>>> import numpy as np
>>> np.set_printoptions(precision=2, suppress=True, linewidth=200)
>>> def tidy(a):
...     return np.round(a, 2) + 0
... 
>>> K, _ = np.linalg.qr(np.array([[0.2, 0.9, -0.4, -0.8, -1.3, -0.3, 1.1],
...     [-1.4, -0.6, -0.2, 1.6, -0.3, 1.1, -1.1],
...     [-0.8, -0.7, -0.1, 0.7, 0.3, 0.4, 0.2],
...     [0.2, 0.1, -1.1, 1.0, -0.2, -0.2, -0.3],
...     [-0.1, 0.8, -0.1, 0.8, -0.1, 0.7, 0.0],
...     [0.0, -0.1, 0.0, 0.3, 0.1, 0.4, 0.1],
...     [-0.1, 0.0, 0.0, -0.1, 0.2, -0.8, -0.5]]))
>>> tidy(K)
array([[-0.12, -0.65, -0.17,  0.68,  0.15, -0.14,  0.16],
       [ 0.85, -0.16, -0.1 , -0.02,  0.35,  0.33, -0.05],
       [ 0.49,  0.21, -0.13,  0.2 , -0.48, -0.66,  0.07],
       [-0.12,  0.01, -0.97, -0.21, -0.05,  0.07, -0.05],
       [ 0.06, -0.71,  0.12, -0.61, -0.27, -0.19, -0.03],
       [ 0.  ,  0.08, -0.02, -0.24,  0.28, -0.14,  0.92],
       [ 0.06, -0.05,  0.02,  0.16, -0.69,  0.61,  0.35]])
>>> A2 = K / np.sqrt((K ** 2).mean(axis=1, keepdims=True))
>>> tidy(A2[6])
array([ 0.16, -0.12,  0.04,  0.42, -1.82,  1.62,  0.92])
>>> np.linalg.matrix_rank(K - K.mean(axis=1, keepdims=True))
np.int64(6)
>>> W = np.array([[0, 3, -3, -2],
...     [1, -2, 2, -2],
...     [3, 0, 3, -3],
...     [3, 0, -1, -1],
...     [1, 0, 1, 0],
...     [-3, -3, 0, 0],
...     [-1, 0, -3, 0]])
>>> b = np.array([0, 0, 1, 0])
>>> act = np.maximum(K @ W + b, 0)
>>> tidy(act)
array([[1.31, 1.36, 0.  , 1.36],
       [0.  , 1.86, 0.  , 0.  ],
       [1.84, 3.02, 0.  , 0.  ],
       [0.  , 0.  , 0.  , 3.33],
       [0.  , 2.17, 0.19, 1.54],
       [0.  , 0.25, 0.  , 0.14],
       [0.  , 0.  , 0.  , 0.  ]])
>>> (act > 0).astype(int)
array([[1, 1, 0, 1],
       [0, 1, 0, 0],
       [1, 1, 0, 0],
       [0, 0, 0, 1],
       [0, 1, 1, 1],
       [0, 1, 0, 1],
       [0, 0, 0, 0]])
>>> np.linalg.matrix_rank(act)
np.int64(4)
>>> C = np.array([[2, 1, 2], [2, 1, -1], [1, 2, -1], [0, -1, -1]])
>>> W @ C
array([[  3,  -1,   2],
       [  0,   5,   4],
       [  9,  12,   6],
       [  5,   2,   8],
       [  3,   3,   1],
       [-12,  -6,  -3],
       [ -5,  -7,   1]])
>>> feats = np.loadtxt("dump.csv", delimiter=",")
>>> feats
array([[-0.08,  0.05,  0.03,  0.09, -0.08],
       [-0.32,  0.2 ,  0.12,  0.36, -0.32],
       [ 0.64, -0.4 , -0.24, -0.72,  0.64],
       [ 0.08, -0.05, -0.03, -0.09,  0.08],
       [-0.56,  0.35,  0.21,  0.63, -0.56]])
>>> np.linalg.lstsq(feats[:-1].T, feats[-1])[2]
np.int32(1)
>>> np.abs(np.diag(np.linalg.qr(feats)[1])) > 1e-9
array([ True, False, False, False, False])
>>> X = np.load("a.npy")
>>> X
array([[ 0.2 ,  0.8 ,  0.3 ,  1.1 ,  1.  ,  3.17, -1.  ],
       [-0.4 ,  0.2 ,  0.3 , -1.7 ,  0.7 ,  0.8 , -0.1 ],
       [ 1.5 ,  0.  ,  1.2 ,  0.8 ,  0.4 , -0.04, -0.1 ],
       [ 0.7 , -0.8 , -0.6 ,  0.6 , -0.8 , -3.21, -0.6 ],
       [ 0.8 ,  0.  , -0.2 ,  0.1 ,  1.8 ,  0.  ,  0.1 ],
       [-1.8 , -0.7 , -0.3 ,  0.1 , -0.2 , -2.82,  0.  ],
       [ 1.4 , -2.3 , -1.7 , -0.6 , -0.1 , -9.21,  2.1 ],
       [-1.  , -0.8 , -0.2 , -1.  , -0.4 , -3.2 ,  0.3 ],
       [ 0.6 , -0.8 ,  1.4 ,  0.5 , -1.4 , -3.17,  1.7 ],
       [ 0.7 ,  1.7 , -0.9 , -1.5 ,  0.4 ,  6.81, -0.7 ],
       [ 1.8 ,  0.4 , -0.4 ,  0.7 ,  1.6 ,  1.62,  0.8 ],
       [-0.8 ,  0.7 ,  0.3 ,  1.2 , -0.3 ,  2.79, -0.4 ],
       [-0.3 , -0.8 ,  1.7 ,  0.7 ,  1.5 , -3.21, -0.3 ],
       [ 1.1 , -0.3 ,  0.1 ,  0.7 , -0.1 , -1.21, -1.6 ],
       [ 1.4 , -1.5 ,  2.6 ,  0.2 ,  0.5 , -6.01,  1.8 ],
       [-0.4 ,  0.2 , -1.8 ,  0.4 ,  0.4 ,  0.81, -1.1 ],
       [ 0.6 ,  1.  , -0.6 ,  0.  ,  0.1 ,  4.01,  1.  ],
       [ 2.2 , -2.  , -1.3 ,  1.  , -0.6 , -7.98, -1.3 ],
       [-0.7 , -0.1 ,  1.1 ,  1.4 , -1.4 , -0.37, -0.7 ],
       [ 0.4 ,  0.4 , -0.7 , -1.3 ,  0.3 ,  1.62,  0.6 ],
       [-0.4 , -1.7 ,  1.6 ,  1.8 ,  0.  , -6.81,  1.5 ],
       [ 0.6 , -0.6 ,  0.4 , -0.1 ,  0.7 , -2.41,  1.2 ],
       [ 2.  , -1.1 , -0.6 ,  0.4 , -0.2 , -4.41, -0.7 ],
       [-0.7 , -0.8 , -0.4 , -2.6 ,  0.5 , -3.23, -1.3 ]])
>>> Xc = X - X.mean(axis=1)
Traceback (most recent call last):
  File "<python-input-22>", line 1, in <module>
    Xc = X - X.mean(axis=1)
         ~~^~~~~~~~~~~~~~~~
ValueError: operands could not be broadcast together with shapes (24,7) (24,) 
>>> Xc = X - X.mean(axis=0)
>>> Uu, s, Vt = np.linalg.svd(Xc, full_matrices=False)
>>> (np.sign(Uu[:, 0]) == np.sign(Uu[0, 0])).astype(int)
array([1, 1, 1, 0, 1, 0, 0, 0, 0, 1, 1, 1, 0, 1, 0, 1, 1, 0, 1, 1, 0, 0, 0, 0])
>>> np.abs(Uu[:, 0]).argmax()
np.int64(9)
>>> np.searchsorted(np.cumsum(s ** 2) / (s ** 2).sum(), 0.9) + 1
np.int64(4)
>>> tidy((s ** 2).sum() ** 2 / (s ** 4).sum())
np.float64(1.67)
>>> tidy(s ** 2 / (s ** 2).sum())
array([0.77, 0.08, 0.06, 0.05, 0.03, 0.02, 0.  ])
>>> tidy(Xc.mean(axis=0))
array([0., 0., 0., 0., 0., 0., 0.])
